In [1]: import numpy as np

In [2]: import numpy.linalg as la

In [3]: np.set_printoptions(precision=4, suppress=True, linewidth=200, legacy="1.25")

In [4]: K = np.load("run13.npy")

In [5]: print(K)
[[0 5 0 0]
 [0 0 0 0]
 [9 0 0 0]
 [0 0 8 0]]

In [6]: # rank 3

In [7]: print(round(float(la.det(K)), 4))
0.0

In [8]: assert K == K.T
---------------------------------------------------------------------------
ValueError                                Traceback (most recent call last)
Cell In[8], line 1
----> 1 assert K == K.T

ValueError: The truth value of an array with more than one element is ambiguous. Use a.any() or a.all()

In [9]: print(np.allclose(K, K.T))
False

In [10]: print(round(float(np.abs(la.eigvals(K)).max()), 4))
0.0

In [11]: def softmax(z):
    ...:     e = np.exp(z - z.max(axis=-1, keepdims=True))
    ...:     return e / e.sum(axis=-1, keepdims=True)
    ...: 

In [12]: print(np.round(softmax(10 * K[3]), 4) + 0)
[0. 0. 1. 0.]

In [13]: att = K @ K.T / np.sqrt(4)

In [14]: print(np.round(softmax(att + np.triu(np.full(att.shape, -np.inf), 1)), 4) + 0)
[[1.  0.  0.  0. ]
 [0.5 0.5 0.  0. ]
 [0.  0.  1.  0. ]
 [0.  0.  0.  1. ]]

In [15]: F = np.array([[1, -2, 4, -8], [1, -1, 1, -1], [1, 0, 0, 0], [1, 1, 1, 1]])

In [16]: # row 0 dominates

In [17]: O, vecs = la.qr(F[:, :1])[0], la.qr(F[:, 1:])[0]

In [18]: sv = la.svd(O.T @ vecs, compute_uv=False)

In [19]: print(sv)
[0.866]

In [20]: print(round(la.norm(O @ O.T - vecs @ vecs.T, 2), 4))
1.0

In [21]: print(np.degrees(np.arccos(sv.clip(0, 1))))
[30.]

In [22]: P = np.triu(np.array([[1, 0, -2, 1], [-1, 2, -2, -1], [1, 2, -1, 0], [2, -2, 0, -2]]), 1) + np.eye(4)

In [23]: A2 = P @ F @ la.inv(P)

In [24]: print(P @ F - F @ P)
[[-1.  1. -1. -2.]
 [-3. -1. -1. -3.]
 [ 0.  0.  2. -1.]
 [ 0.  0.  4.  0.]]

In [25]: print(np.round(la.det(A2), 4))
12.0

In [26]: J = np.load("out4.npy")

In [27]: print(J)
[[4. 0. 0. 0. 0.]
 [0. 4. 3. 3. 3.]
 [0. 3. 4. 3. 3.]
 [0. 3. 3. 4. 3.]
 [0. 3. 3. 3. 4.]]

In [28]: O, R = la.qr(J)

In [29]: print(abs(R[0, 0]), round(la.norm(J[:, 0]), 4))
4.0 4.0

In [30]: print(R)
[[ 4.      0.      0.      0.      0.    ]
 [ 0.     -6.5574 -6.4049 -6.4049 -6.4049]
 [ 0.      0.     -1.406  -0.6947 -0.6947]
 [ 0.      0.      0.     -1.2223 -0.4042]
 [ 0.      0.      0.      0.      1.1536]]

In [31]: print(O)
[[ 1.      0.      0.      0.      0.    ]
 [-0.     -0.61    0.6451  0.3754 -0.2662]
 [-0.     -0.4575 -0.7609  0.3754 -0.2662]
 [-0.     -0.4575 -0.0496 -0.847  -0.2662]
 [-0.     -0.4575 -0.0496 -0.0289  0.8874]]

In [32]: print(np.round(O.T @ O, 4) + 0)
[[1. 0. 0. 0. 0.]
 [0. 1. 0. 0. 0.]
 [0. 0. 1. 0. 0.]
 [0. 0. 0. 1. 0.]
 [0. 0. 0. 0. 1.]]

In [33]: print(np.allclose(R.T @ R, J.T @ J))
True
